$ python -q
>>> import numpy as np
>>> import numpy.linalg as la
>>> np.set_printoptions(precision=3, suppress=True, linewidth=140)
>>> A = np.load("layer13.npy")
>>> A
array([[4., 4., 3., 3., 0.],
       [6., 8., 3., 0., 3.],
       [0., 0., 0., 0., 5.],
       [0., 0., 7., 3., 6.],
       [0., 0., 4., 2., 9.]])
>>> U, s, VT = la.svd(A)
>>> np.argmax(s[:-1] / (s[1:] + 1e-6)) + 1
np.int64(4)
>>> s
array([15.773, 10.535,  5.001,  1.788,  0.054])
>>> M2 = U[:, :4] @ np.diag(s[:4]) @ VT[:4]
>>> la.matrix_rank(A, rtol=0.05)
np.int64(4)
>>> U, s = la.svd(A)
Traceback (most recent call last):
  File "<python-input-10>", line 1, in <module>
    U, s = la.svd(A)
    ^^^^
ValueError: too many values to unpack (expected 2)
>>> U, s, VT = la.svd(A, full_matrices=False)
>>> np.round(U.T @ U, 3) + 0
array([[1., 0., 0., 0., 0.],
       [0., 1., 0., 0., 0.],
       [0., 0., 1., 0., 0.],
       [0., 0., 0., 1., 0.],
       [0., 0., 0., 0., 1.]])
>>> U.shape, s.shape, VT.shape
((5, 5), (5,), (5, 5))
>>> np.round(VT @ VT.T, 3) + 0
array([[1., 0., 0., 0., 0.],
       [0., 1., 0., 0., 0.],
       [0., 0., 1., 0., 0.],
       [0., 0., 0., 1., 0.],
       [0., 0., 0., 0., 1.]])
>>> s
array([15.773, 10.535,  5.001,  1.788,  0.054])
>>> np.abs(VT[0])
array([0.267, 0.33 , 0.536, 0.231, 0.692])
>>> rng = np.random.default_rng(93693)
>>> z = rng.permutation(5)
>>> z
array([4, 3, 0, 2, 1])
>>> M2 = A[z][:, z]
>>> np.diag(M2)
array([9., 3., 4., 0., 8.])
>>> q = A.astype(float).copy()
>>> for j in range(5):
...     q[:, j] -= q[:, :j] @ (q[:, :j].T @ q[:, j])
...     q[:, j] /= la.norm(q[:, j])
... 
>>> q.round(3) + 0
array([[ 0.555, -0.832,  0.   ,  0.   ,  0.   ],
       [ 0.832,  0.555,  0.   ,  0.   ,  0.   ],
       [ 0.   ,  0.   ,  0.   ,  0.   ,  1.   ],
       [ 0.   ,  0.   ,  0.868, -0.496,  0.   ],
       [ 0.   ,  0.   ,  0.496,  0.868,  0.   ]])
>>> np.round(q.T @ q, 3) + 0
array([[1., 0., 0., 0., 0.],
       [0., 1., 0., 0., 0.],
       [0., 0., 1., 0., 0.],
       [0., 0., 0., 1., 0.],
       [0., 0., 0., 0., 1.]])
>>> np.round(q.T @ A, 3) + 0
array([[ 7.211,  8.875,  4.16 ,  1.664,  2.496],
       [ 0.   ,  1.109, -0.832, -2.496,  1.664],
       [ 0.   ,  0.   ,  8.062,  3.597,  9.675],
       [ 0.   ,  0.   ,  0.   ,  0.248,  4.837],
       [ 0.   ,  0.   ,  0.   ,  0.   ,  5.   ]])
>>> m1 = np.load("data.npy")
>>> m1
array([[-2, -1,  0, -2, -3, -3,  0, -2,  0, -2,  0,  0,  2, -1],
       [-1, -2, -1,  0, -2, -3, -3,  0, -2,  0, -2,  0,  0,  2],
       [ 2, -1, -2, -1,  0, -2, -3, -3,  0, -2,  0, -2,  0,  0],
       [ 0,  2, -1, -2, -1,  0, -2, -3, -3,  0, -2,  0, -2,  0],
       [ 0,  0,  2, -1, -2, -1,  0, -2, -3, -3,  0, -2,  0, -2],
       [-2,  0,  0,  2, -1, -2, -1,  0, -2, -3, -3,  0, -2,  0],
       [ 0, -2,  0,  0,  2, -1, -2, -1,  0, -2, -3, -3,  0, -2],
       [-2,  0, -2,  0,  0,  2, -1, -2, -1,  0, -2, -3, -3,  0],
       [ 0, -2,  0, -2,  0,  0,  2, -1, -2, -1,  0, -2, -3, -3],
       [-3,  0, -2,  0, -2,  0,  0,  2, -1, -2, -1,  0, -2, -3],
       [-3, -3,  0, -2,  0, -2,  0,  0,  2, -1, -2, -1,  0, -2],
       [-2, -3, -3,  0, -2,  0, -2,  0,  0,  2, -1, -2, -1,  0],
       [ 0, -2, -3, -3,  0, -2,  0, -2,  0,  0,  2, -1, -2, -1],
       [-1,  0, -2, -3, -3,  0, -2,  0, -2,  0,  0,  2, -1, -2]])
>>> z = rng.permutation(14)
>>> M2 = m1[:, z] * rng.choice([-1, 1], 14)
>>> M2
array([[ 0, -2, -2, -1,  2,  1, -3, -2,  0,  0,  0,  3,  0,  2],
       [ 2, -1,  0, -2,  0, -2, -2,  0, -3,  2, -1,  3,  0,  0],
       [ 0,  2, -1, -1,  0,  0,  0, -3, -3,  0, -2,  2,  2,  2],
       [ 3,  0, -2,  2, -2,  0, -1, -3, -2,  2, -1,  0,  0,  0],
       [ 3,  0, -1,  0,  0,  2, -2, -2,  0,  0,  2,  1,  2,  3],
       [ 2, -2,  2,  0, -2,  0, -1,  0, -1,  3,  0,  2,  0,  3],
       [ 0,  0,  0, -2,  0,  2,  2, -1, -2,  3,  0,  1,  3,  2],
       [ 1, -2,  0,  0, -3,  0,  0, -2, -1,  2, -2, -2,  3,  0],
       [ 2,  0, -2, -2, -3,  3,  0, -1,  2,  0,  0,  0,  2,  1],
       [ 1, -3,  0,  0, -2,  3, -2,  2,  0,  1, -2,  0,  0,  2],
       [-2, -3, -2, -3,  0,  2,  0,  0,  0,  2,  0,  2,  1,  1],
       [ 0, -2,  0, -3, -1,  0, -2,  0, -2,  1, -3,  0,  2, -2],
       [ 0,  0, -3, -2, -2,  1,  0, -2,  0, -2, -3,  2,  1,  0],
       [ 2, -1, -3,  0, -1,  2, -3,  0, -2,  0, -2,  0, -2,  0]])
>>> U, _, VT = la.svd(m1.T @ M2)
>>> z
array([ 8,  0,  3,  1, 12, 13,  4,  7,  6, 10,  2,  5, 11,  9])
>>> arr = np.loadtxt("w.csv", delimiter=",")
>>> arr
array([[0.25 , 0.   , 0.   , 0.25 , 0.25 , 0.   , 0.   , 0.25 , 0.   , 0.   , 0.   , 0.   , 0.   ],
       [0.   , 0.2  , 0.   , 0.2  , 0.   , 0.2  , 0.   , 0.2  , 0.   , 0.   , 0.2  , 0.   , 0.   ],
       [0.167, 0.   , 0.167, 0.   , 0.167, 0.   , 0.167, 0.   , 0.   , 0.167, 0.   , 0.167, 0.   ],
       [0.25 , 0.   , 0.   , 0.25 , 0.   , 0.   , 0.   , 0.   , 0.25 , 0.   , 0.25 , 0.   , 0.   ],
       [0.   , 0.   , 0.   , 0.2  , 0.2  , 0.2  , 0.   , 0.   , 0.   , 0.   , 0.   , 0.2  , 0.2  ],
       [0.   , 0.   , 0.   , 0.   , 0.   , 1.   , 0.   , 0.   , 0.   , 0.   , 0.   , 0.   , 0.   ],
       [0.   , 0.   , 0.25 , 0.25 , 0.   , 0.   , 0.25 , 0.   , 0.   , 0.   , 0.   , 0.25 , 0.   ],
       [0.5  , 0.   , 0.   , 0.   , 0.   , 0.   , 0.   , 0.5  , 0.   , 0.   , 0.   , 0.   , 0.   ],
       [0.167, 0.   , 0.   , 0.167, 0.167, 0.167, 0.   , 0.   , 0.333, 0.   , 0.   , 0.   , 0.   ],
       [0.   , 0.125, 0.   , 0.125, 0.125, 0.   , 0.   , 0.   , 0.125, 0.25 , 0.125, 0.125, 0.   ],
       [0.   , 0.2  , 0.   , 0.2  , 0.   , 0.   , 0.   , 0.   , 0.   , 0.   , 0.2  , 0.2  , 0.2  ],
       [0.   , 0.   , 0.   , 0.   , 0.   , 0.25 , 0.25 , 0.   , 0.   , 0.   , 0.   , 0.25 , 0.25 ],
       [0.167, 0.167, 0.167, 0.   , 0.167, 0.   , 0.   , 0.167, 0.   , 0.   , 0.   , 0.   , 0.167]])
>>> M2 = arr / np.sqrt((arr ** 2).mean(axis=1, keepdims=True))
>>> M2[2]
array([1.472, 0.   , 1.472, 0.   , 1.472, 0.   , 1.472, 0.   , 0.   , 1.472, 0.   , 1.472, 0.   ])
>>> hat = np.triu(np.array([[1, 2, 1, 3, 2],
...     [3, 3, 1, 3, 3],
...     [3, 0, 1, 0, 3],
...     [2, 3, 0, 1, 0],
...     [3, 1, 2, 2, 1]]), 1) + np.eye(5)
>>> M2 = hat @ A @ la.inv(hat)
>>> round(la.det(M2), 3)
np.float64(80.0)
>>> np.poly(M2)
array([  1., -24., 147., -46.,  80., -80.])
>>> E = np.load("block13.npy")
>>> E
array([[0, 0, 0, 0, 0, 1, 0, 0, 0, 0, 0],
       [0, 0, 0, 0, 1, 0, 0, 0, 0, 0, 0],
       [0, 0, 0, 0, 0, 0, 0, 0, 1, 0, 0],
       [0, 0, 0, 0, 0, 0, 0, 0, 0, 0, 1],
       [0, 0, 0, 0, 0, 0, 0, 0, 0, 1, 0],
       [0, 0, 0, 0, 0, 0, 0, 1, 0, 0, 0],
       [0, 0, 0, 1, 0, 0, 0, 0, 0, 0, 0],
       [1, 0, 0, 0, 0, 0, 0, 0, 0, 0, 0],
       [0, 0, 0, 0, 0, 0, 1, 0, 0, 0, 0],
       [0, 1, 0, 0, 0, 0, 0, 0, 0, 0, 0],
       [0, 0, 1, 0, 0, 0, 0, 0, 0, 0, 0]])
>>> x = np.array([-1, -3, 5, 0, 1, 4, -1, 5, -2, 4, -5])
>>> np.sort(np.abs(np.degrees(np.angle(la.eigvals(E)))))
array([  0.,   0.,   0.,  72.,  72., 120., 120., 120., 120., 144., 144.])
>>> round(la.norm(x), 3), round(la.norm(E @ x), 3)
(np.float64(11.091), np.float64(11.091))
>>> np.abs(la.eigvals(E))
array([1., 1., 1., 1., 1., 1., 1., 1., 1., 1., 1.])
>>> 11 - la.matrix_rank(E - np.eye(11), tol=1e-8)
np.int64(3)
>>> M2 = E ** -1
Traceback (most recent call last):
  File "<python-input-49>", line 1, in <module>
    M2 = E ** -1
         ~~^^~~~
ValueError: Integers to negative integer powers are not allowed.
>>> M2 = la.invert(E)
Traceback (most recent call last):
  File "<python-input-50>", line 1, in <module>
    M2 = la.invert(E)
         ^^^^^^^^^
AttributeError: module 'numpy.linalg' has no attribute 'invert'
>>> M2 = la.inv(E)
>>> round(float(la.det(E) * la.det(M2)), 3)
1.0
>>> la.inv(M2)
array([[0., 0., 0., 0., 0., 1., 0., 0., 0., 0., 0.],
       [0., 0., 0., 0., 1., 0., 0., 0., 0., 0., 0.],
       [0., 0., 0., 0., 0., 0., 0., 0., 1., 0., 0.],
       [0., 0., 0., 0., 0., 0., 0., 0., 0., 0., 1.],
       [0., 0., 0., 0., 0., 0., 0., 0., 0., 1., 0.],
       [0., 0., 0., 0., 0., 0., 0., 1., 0., 0., 0.],
       [0., 0., 0., 1., 0., 0., 0., 0., 0., 0., 0.],
       [1., 0., 0., 0., 0., 0., 0., 0., 0., 0., 0.],
       [0., 0., 0., 0., 0., 0., 1., 0., 0., 0., 0.],
       [0., 1., 0., 0., 0., 0., 0., 0., 0., 0., 0.],
       [0., 0., 1., 0., 0., 0., 0., 0., 0., 0., 0.]])
>>> E @ M2
array([[1., 0., 0., 0., 0., 0., 0., 0., 0., 0., 0.],
       [0., 1., 0., 0., 0., 0., 0., 0., 0., 0., 0.],
       [0., 0., 1., 0., 0., 0., 0., 0., 0., 0., 0.],
       [0., 0., 0., 1., 0., 0., 0., 0., 0., 0., 0.],
       [0., 0., 0., 0., 1., 0., 0., 0., 0., 0., 0.],
       [0., 0., 0., 0., 0., 1., 0., 0., 0., 0., 0.],
       [0., 0., 0., 0., 0., 0., 1., 0., 0., 0., 0.],
       [0., 0., 0., 0., 0., 0., 0., 1., 0., 0., 0.],
       [0., 0., 0., 0., 0., 0., 0., 0., 1., 0., 0.],
       [0., 0., 0., 0., 0., 0., 0., 0., 0., 1., 0.],
       [0., 0., 0., 0., 0., 0., 0., 0., 0., 0., 1.]])
